>>> import numpy as np
>>> np.set_printoptions(precision=4, suppress=True, linewidth=140)
>>> E = np.array([[-3, -3, -3, -3],
...     [-3, -6, -6, -6],
...     [-3, -6, -9, -9],
...     [-3, -6, -9, -12]])
>>> E
array([[ -3,  -3,  -3,  -3],
       [ -3,  -6,  -6,  -6],
       [ -3,  -6,  -9,  -9],
       [ -3,  -6,  -9, -12]])
>>> # equal to its transpose
>>> W = np.array([[-1, 1], [-1, 3], [3, 2], [2, 2]])
>>> b = np.array([-1, -1])
>>> act = np.maximum(E @ W + b, 0)
>>> act
array([[0, 0],
       [0, 0],
       [0, 0],
       [0, 0]])
>>> (act > 0).mean(axis=0)
array([0., 0.])
>>> basis = np.array([[1, 0], [2, 1]])
>>> (act @ basis).round(6).argmax(axis=1)
array([0, 0, 0, 0])
>>> W @ basis
array([[1, 1],
       [5, 3],
       [7, 2],
       [6, 2]])
>>> act @ basis
array([[0, 0],
       [0, 0],
       [0, 0],
       [0, 0]])
>>> arr = np.load("layer14.npy")
>>> arr
array([[ 0, -2,  2],
       [-1,  2,  1],
       [ 0, -2,  2]])
>>> Uu, sigma, vt = np.linalg.svd(arr)
>>> evecs = vt[:(sigma > 1e-8).sum()]
>>> rng = np.random.default_rng(46)
>>> x = arr[1] + 4 * arr[0] + rng.integers(2) * np.eye(3)[0]
>>> x
array([ 0., -6.,  9.])
>>> np.round(np.linalg.norm(x - evecs.T @ evecs @ x), 4)
np.float64(0.9045)
>>> np.linalg.matrix_rank(np.vstack([arr, x]))
np.int64(3)
>>> np.allclose(evecs.T @ evecs @ x, x)
False
>>> np.round(np.linalg.eigvals(arr).sum().real, 4)
np.float64(4.0)
>>> def softmax(z):
...     e = np.exp(z - z.max(axis=-1, keepdims=True))
...     return e / e.sum(axis=-1, keepdims=True)
... 
>>> softmax(arr[1])
array([0.0351, 0.7054, 0.2595])
>>> np.round(softmax(10 * arr[1]), 4) + 0
array([0., 1., 0.])
>>> softmax(arr).sum(axis=1)
array([1., 1., 1.])
>>> scores = arr @ arr.T / np.sqrt(3)
>>> softmax(scores + np.triu(np.full(scores.shape, -np.inf), 1))
array([[1.    , 0.    , 0.    ],
       [0.0098, 0.9902, 0.    ],
       [0.4992, 0.0016, 0.4992]])
